In [1]: import numpy as np

In [2]: np.set_printoptions(suppress=True, linewidth=100)

In [3]: Y = np.array([[-3, -3, -2], [3, 0, -1], [1, 0, -3]])

In [4]: basis = np.array([[-8, 2], [2, 1]])

In [5]: feats = np.block([[Y, np.zeros((3, 2))], [np.zeros((2, 3)), basis]])

In [6]: feats
Out[6]: 
array([[-3., -3., -2.,  0.,  0.],
       [ 3.,  0., -1.,  0.,  0.],
       [ 1.,  0., -3.,  0.,  0.],
       [ 0.,  0.,  0., -8.,  2.],
       [ 0.,  0.,  0.,  2.,  1.]])

In [7]: # splits into 2 blocks

In [8]: r0 = np.array([0, 2, 2])

In [9]: np.polyval(r0, feats[3])
Out[9]: array([  2.,   2.,   2., -14.,   6.])

In [10]: np.array([np.convolve(row, r0, "same") for row in feats])
Out[10]: 
array([[ -6., -12., -10.,  -4.,   0.],
       [  6.,   6.,  -2.,  -2.,   0.],
       [  2.,   2.,  -6.,  -6.,   0.],
       [  0.,   0.,   0., -16., -12.],
       [  0.,   0.,   0.,   4.,   6.]])

In [11]: np.cross(feats[3, :3], feats[0, :3])
Out[11]: array([0., 0., 0.])

In [12]: np.flatnonzero(np.linalg.matrix_power((feats != 0) + (feats.T != 0) + np.eye(5), 5)[1])
Out[12]: array([0, 1, 2])

In [13]: vec = np.array([2, 5, 3, 2, 2])

In [14]: y = feats @ vec

In [15]: b, lr = np.zeros(5), 1 / np.linalg.norm(feats, 2) ** 2

In [16]: for i in range(200):
    ...:     b -= lr * feats.T @ (feats @ b - y)
    ...:     if i % 50 == 0: print(i, round(np.linalg.norm(feats @ b - y), 1))
    ...: 
0 19.0
50 1.2
100 0.3
150 0.1

In [17]: b.round(1)
Out[17]: array([2., 5., 3., 2., 2.])

In [18]: round(float(np.linalg.cond(feats)), 1)
Out[18]: 6.9

In [19]: np.diff(feats, axis=0)
Out[19]: 
array([[ 6.,  3.,  1.,  0.,  0.],
       [-2.,  0., -2.,  0.,  0.],
       [-1.,  0.,  3., -8.,  2.],
       [ 0.,  0.,  0., 10., -1.]])

In [20]: np.round(np.linalg.svd(feats, compute_uv=False), 1)
Out[20]: array([8.4, 5. , 3.9, 1.4, 1.2])

In [21]: feats[:, 5]
---------------------------------------------------------------------------
IndexError                                Traceback (most recent call last)
Cell In[21], line 1
----> 1 feats[:, 5]

IndexError: index 5 is out of bounds for axis 1 with size 5

In [22]: feats.sum(axis=0)
Out[22]: array([ 1., -3., -6., -6.,  3.])

In [23]: np.linalg.matrix_rank(feats)
Out[23]: np.int64(5)

In [24]: feats - feats[0]
Out[24]: 
array([[ 0.,  0.,  0.,  0.,  0.],
       [ 6.,  3.,  1.,  0.,  0.],
       [ 4.,  3., -1.,  0.,  0.],
       [ 3.,  3.,  2., -8.,  2.],
       [ 3.,  3.,  2.,  2.,  1.]])

In [25]: np.unravel_index(np.abs(feats).argmax(), feats.shape)
Out[25]: (np.int64(3), np.int64(3))

In [26]: r0 = np.array([5, 1, 5, -1, 0])

In [27]: Y = feats + np.outer(r0, np.eye(5)[0])

In [28]: Y
Out[28]: 
array([[ 2., -3., -2.,  0.,  0.],
       [ 4.,  0., -1.,  0.,  0.],
       [ 6.,  0., -3.,  0.,  0.],
       [-1.,  0.,  0., -8.,  2.],
       [ 0.,  0.,  0.,  2.,  1.]])

In [29]: np.linalg.matrix_rank(Y - feats)
Out[29]: np.int64(1)

In [30]: X = np.load("dump.npy")

In [31]: X.round(1)
Out[31]: 
array([[-0.4,  0.5,  0.8],
       [-0.9,  0.1, -0.5],
       [-0.3, -0.9,  0.4]])

In [32]: # keeps lengths

In [33]: Y = np.linalg.inv(X)

In [34]: np.round(np.linalg.inv(Y), 1)
Out[34]: 
array([[-0.4,  0.5,  0.8],
       [-0.9,  0.1, -0.5],
       [-0.3, -0.9,  0.4]])

In [35]: round(float(np.linalg.det(X) * np.linalg.det(Y)), 1)
Out[35]: 1.0

In [36]: np.round(np.linalg.det(X) * Y, 1)
Out[36]: 
array([[-0.4, -0.9, -0.3],
       [ 0.5,  0.1, -0.9],
       [ 0.8, -0.5,  0.4]])

In [37]: np.round(X @ Y, 1) + 0
Out[37]: 
array([[1., 0., 0.],
       [0., 1., 0.],
       [0., 0., 1.]])

In [38]: np.allclose(Y, X.T)
Out[38]: True

In [39]: Y.round(1)
Out[39]: 
array([[-0.4, -0.9, -0.3],
       [ 0.5,  0.1, -0.9],
       [ 0.8, -0.5,  0.4]])

In [40]: np.round(X - X[0], 1)
Out[40]: 
array([[ 0. ,  0. ,  0. ],
       [-0.5, -0.4, -1.3],
       [ 0.1, -1.3, -0.4]])

In [41]: np.round(X.mean(axis=0), 1)
Out[41]: array([-0.5, -0.1,  0.2])
